>>> import numpy as np
>>> import numpy.linalg as la
>>> np.set_printoptions(suppress=True, linewidth=100)
>>> F = np.load("dump.npy")
>>> F
array([[ 0.8 ,  0.4 ,  0.31, -0.16],
       [-0.91, -0.08, -0.16, -0.5 ],
       [ 0.11, -0.53,  0.64,  0.91],
       [-0.15, -0.42, -0.43,  0.03],
       [-0.21,  0.42,  0.4 ,  0.31],
       [-0.71, -0.16, -0.33,  0.01],
       [ 0.92,  0.11, -0.7 ,  0.9 ],
       [-0.53, -0.72,  0.08,  0.39],
       [-0.29,  0.21, -0.52,  0.19],
       [-0.43, -1.2 , -0.15,  0.91],
       [-0.88, -1.16, -0.66, -0.22],
       [-1.68, -0.3 ,  0.11, -0.05]])
>>> Z = F[[2, 11]].astype(float)
>>> for _ in range(7):
...     z = la.norm(F[:, None] - Z, axis=-1).argmin(axis=1)
...     Z = np.array([F[z == j].mean(axis=0) for j in range(2)])
... 
>>> z
array([0, 1, 0, 0, 0, 1, 0, 0, 0, 0, 1, 1])
>>> np.abs(Z[1] - Z[0]).argmax()
np.int64(0)
>>> Z.round(2)
array([[ 0.03, -0.22, -0.05,  0.44],
       [-1.04, -0.42, -0.26, -0.19]])
>>> x = np.array([1, 1, 4, 2])
>>> y = F @ x
>>> y.round(2)
array([ 2.12, -2.63,  3.96, -2.23,  2.43, -2.17,  0.03, -0.15, -1.78, -0.41, -5.12, -1.64])
>>> rng = np.random.default_rng(348535)
>>> y = y + 0.1 * rng.normal(size=12)
>>> y.round(2) + 0
array([ 2.07, -2.64,  3.87, -2.12,  2.56, -2.1 ,  0.  , -0.24, -1.86, -0.43, -5.21, -1.81])
>>> beta, *_ = la.lstsq(F, y)
>>> beta.round(2)
array([1.03, 1.03, 3.98, 1.97])
>>> np.round(F.T @ (y - F @ beta), 2) + 0
array([0., 0., 0., 0.])
>>> np.round(la.norm(y - F @ beta), 2)
np.float64(0.28)
>>> E = np.loadtxt("case15.csv", delimiter=",")
>>> E
array([[-2.1 ,  0.93,  1.23, -0.43, -0.12, -0.08,  0.44, -0.91,  0.74, -3.42,  2.24],
       [-0.67,  1.41,  1.61, -0.03,  0.31, -0.26, -0.61,  1.35,  0.17, -2.33,  0.43],
       [-0.31,  0.6 ,  0.72,  0.92, -0.01, -0.36, -0.67,  0.19, -0.97, -1.83,  0.35],
       [-0.35,  1.49,  0.1 ,  2.99,  1.47, -1.32, -0.77,  3.21, -1.2 ,  0.32,  0.08],
       [ 0.48, -0.07, -0.78, -0.78,  0.74, -0.08,  0.45,  1.01,  0.41,  2.09, -0.99],
       [-0.95,  2.24,  0.87,  2.47,  1.75, -1.49, -0.89,  3.66, -1.17, -0.89,  0.32],
       [-0.79, -0.05, -0.39,  1.14, -1.02, -0.36,  0.27, -2.36, -1.45, -2.4 ,  1.38],
       [-0.82,  0.65, -0.93, -1.03, -0.49, -0.56, -0.63,  0.19, -0.59, -0.8 , -0.01],
       [ 1.48, -2.29, -1.63, -3.39, -1.05,  1.48,  1.43, -2.42,  2.2 ,  3.53, -1.93],
       [ 1.25, -1.11,  1.15, -1.67, -0.32,  2.03, -0.32, -0.45,  1.63,  1.42, -0.71],
       [ 0.17,  0.34, -0.54,  0.51,  0.58, -0.42,  0.62,  1.16, -0.33,  1.26, -0.75],
       [ 0.75, -0.08, -1.81, -0.23,  0.38, -0.24,  1.73, -0.11, -0.48,  2.5 , -0.92],
       [-1.27,  1.53,  0.85,  1.15,  0.46, -1.01, -0.6 ,  1.62, -1.13, -2.39,  0.6 ],
       [ 0.44, -0.97,  0.03, -1.34, -0.92,  0.81,  0.18, -0.55,  0.81,  0.27, -0.24],
       [-1.64,  1.58, -0.1 ,  0.85, -0.51, -1.27, -1.35,  1.44, -2.29, -3.1 ,  0.89],
       [ 0.94,  0.2 ,  0.91,  0.08,  0.29,  0.82,  1.04, -0.2 ,  0.76,  0.57, -0.27],
       [ 0.32,  0.47,  1.87,  0.47, -0.28,  0.44, -1.59,  0.41, -0.37, -1.83,  0.3 ],
       [ 1.45, -4.17, -2.97, -5.12, -2.32,  1.39,  1.59, -4.41,  2.77,  3.66, -2.07],
       [-0.3 ,  0.74,  0.36,  0.79,  0.88, -0.75,  0.35,  1.15,  0.27,  0.27,  0.  ],
       [-2.06,  0.41, -2.17,  0.43, -0.66, -1.81,  0.85, -1.66, -1.61, -1.77,  1.03],
       [ 0.94, -2.14, -0.75, -1.41, -1.25,  1.39,  1.98, -2.8 ,  1.5 ,  1.24,  0.21],
       [-0.21, -1.1 , -1.64, -2.04, -1.09,  0.66,  0.65, -2.73,  0.18,  0.36, -0.19],
       [-0.47,  0.33,  0.07, -0.72, -0.14,  0.81,  1.52, -0.51, -0.35, -0.93,  0.82],
       [-1.22,  0.29, -1.69, -0.19, -0.44, -0.99,  0.8 , -2.31, -0.79, -0.61,  0.58],
       [-0.58,  1.55,  1.08,  4.65,  1.87, -1.81, -1.76,  2.62, -1.41, -1.06,  0.82],
       [-0.8 , -0.31, -1.04, -2.18, -1.62,  0.36,  1.5 , -4.15,  0.06, -1.85,  0.78],
       [-1.22, -0.9 , -2.73, -1.78, -1.34, -1.51, -0.57, -1.  , -1.17,  0.04, -0.71],
       [ 0.1 ,  0.62,  0.76, -0.12,  0.77, -0.23,  0.03,  1.64,  0.59,  0.47, -0.68],
       [ 1.18, -0.66,  0.61,  1.49,  0.36, -0.02, -2.25,  1.62, -0.27,  0.9 , -0.71]])
>>> x = np.array([0, -2, -2, 0, 0, 1, -2, -1, 0, 0, 2])
>>> y = E @ x
>>> np.round(la.solve(E.T @ E, E.T @ y), 2) + 0
array([ 0., -2., -2.,  0.,  0.,  1., -2., -1.,  0.,  0.,  2.])
>>> np.round(la.lstsq(E, y)[0], 2) + 0
array([ 0., -2., -2.,  0.,  0.,  1., -2., -1.,  0.,  0.,  2.])
>>> y = y + 0.3 * rng.normal(size=29)
>>> y.round(2)
array([ 0.07, -5.58, -0.7 , -5.56, -1.71, -8.61,  5.35,  1.1 ,  5.18,  1.34, -3.62, -1.09, -5.32,
        2.41, -1.21, -3.65, -0.61, 12.56, -5.38,  4.06,  6.72,  7.19, -0.68,  3.61, -4.32,  6.07,
        6.03, -5.8 ,  1.79])
>>> beta, *_ = la.lstsq(E, y)
>>> np.round(E.T @ (y - E @ beta), 2) + 0
array([0., 0., 0., 0., 0., 0., 0., 0., 0., 0., 0.])
>>> cen = (E - E.mean(axis=0)) / E.std(axis=0)
>>> np.round(cen.std(axis=0), 2)
array([1., 1., 1., 1., 1., 1., 1., 1., 1., 1., 1.])
>>> beta = la.lstsq(np.delete(cen, 7, axis=1), cen[:, 7])[0]
>>> beta.round(2)
array([-0.44,  0.18,  1.11, -0.34,  0.02, -0.37, -0.14, -0.55,  1.21, -0.03])
>>> np.abs(beta).argmax()
np.int64(8)
>>> W0 = np.load("arr.npy")
>>> W0
array([[ 0.64, -2.34, -5.74,  6.18, -1.16, -0.33,  1.47, -3.65, -2.34],
       [ 2.44, -2.77, -0.65, -1.54,  4.5 , -1.3 ,  3.46, -0.05, -4.92],
       [ 0.1 ,  0.78,  4.64, -5.54,  2.76, -0.68, -0.43,  3.33,  0.55],
       [-4.59,  0.03, -2.45,  5.7 , -8.04, -0.5 , -5.88, -2.26,  4.94],
       [ 0.39, -4.69, -6.35,  4.81,  0.39, -2.15, -0.64, -1.97, -4.63],
       [-0.9 ,  5.38,  3.23,  2.41, -5.79,  4.6 ,  0.46, -1.6 ,  6.84],
       [-1.6 ,  4.31,  3.27,  1.17, -4.99,  2.7 , -2.66, -0.23,  6.78],
       [-1.74,  1.26,  4.13, -4.04, -0.94, -0.23, -3.13,  2.61,  3.4 ],
       [-5.49,  0.75,  1.52,  0.04, -7.13, -1.58, -9.42,  1.04,  7.76],
       [ 1.64,  4.74,  5.64, -4.86,  2.01,  3.39,  3.28,  1.87,  2.8 ],
       [ 4.63, -0.76, -1.2 ,  0.34,  5.39,  0.61,  6.23, -0.74, -5.31],
       [-4.26, -0.95, -2.72,  3.56, -7.03, -0.9 , -5.8 , -1.23,  4.28],
       [ 3.33,  2.68,  0.31,  3.34, -0.94,  4.09,  5.34, -2.85,  0.11],
       [ 2.73,  2.77,  1.68, -0.63,  2.35,  2.06,  4.21, -0.38, -0.63],
       [ 0.37, -1.58, -0.51, -1.56,  2.82, -1.86,  1.  ,  0.88, -1.9 ],
       [ 1.59,  6.77,  5.76, -1.62, -1.39,  5.26,  3.02, -0.43,  5.3 ],
       [-0.89, -0.15,  3.38, -5.37,  1.44, -1.44, -2.36,  3.54,  1.06],
       [ 0.3 , -0.52,  0.49, -2.05,  1.  , -1.27, -0.66,  0.8 , -0.93],
       [ 2.62, -3.63, -5.  ,  4.86,  2.34, -0.95,  3.85, -3.05, -5.66],
       [ 0.87, -1.07, -1.88,  1.9 ,  0.62,  0.62,  1.45, -0.99, -1.7 ],
       [ 2.53, -2.73, -0.05, -5.1 ,  7.2 , -2.83,  2.56,  3.02, -5.35],
       [ 2.48,  0.01,  1.56, -3.58,  5.6 ,  0.12,  3.98,  1.02, -3.28],
       [-2.54,  0.41,  0.17,  0.01, -2.88,  0.01, -3.37,  0.54,  2.13],
       [ 0.48,  1.45,  3.17, -3.63,  1.71,  0.67,  0.17,  2.11,  1.07],
       [ 5.19, -0.35, -4.95,  6.18,  3.09,  2.77,  8.55, -5.01, -6.02],
       [ 2.84,  3.01,  0.34,  3.51, -0.23,  3.94,  5.05, -2.56,  0.08],
       [-1.38, -4.87, -3.86, -1.59,  2.06, -4.25, -2.48,  1.14, -3.93],
       [ 2.28,  8.35,  4.03,  3.91, -5.07,  8.15,  4.67, -3.48,  6.37],
       [ 2.74, -4.46, -1.11, -4.73,  8.66, -3.4 ,  3.35,  2.32, -8.19],
       [ 3.08,  2.96,  0.41,  2.92, -0.19,  3.99,  4.75, -2.53, -0.19],
       [-3.14,  3.74,  1.49,  2.67, -7.67,  2.19, -4.53, -1.19,  7.81],
       [-1.38,  1.51, -0.77,  3.43, -4.3 ,  1.52, -2.11, -1.17,  3.33],
       [-3.98,  0.22, -3.14,  6.04, -7.96, -0.33, -6.29, -1.61,  4.77],
       [-3.25,  1.61, -0.16,  3.52, -7.58,  1.04, -4.43, -0.6 ,  5.17],
       [-3.46, -0.22, -0.58,  1.94, -4.95, -1.24, -4.81,  0.31,  2.73],
       [-1.38,  2.67, -0.08,  5.07, -7.3 ,  2.5 , -2.76, -2.5 ,  5.43],
       [-3.31,  2.48, -1.12,  5.69, -8.17,  1.23, -4.62, -2.18,  6.39],
       [-1.33, -7.  , -4.01, -2.11,  4.78, -5.72, -2.34,  2.34, -6.25],
       [ 5.31,  1.14, -2.16,  3.56,  4.1 ,  3.61,  8.95, -3.68, -4.51]])
>>> O, evecs = la.qr(W0[:, :6])[0], la.qr(W0[:, 6:])[0]
>>> s = la.svd(O.T @ evecs, compute_uv=False)
>>> np.round(np.degrees(np.arccos(s.clip(0, 1))), 2)
array([4.3 , 6.67, 8.61])
>>> s.round(2)
array([1.  , 0.99, 0.99])
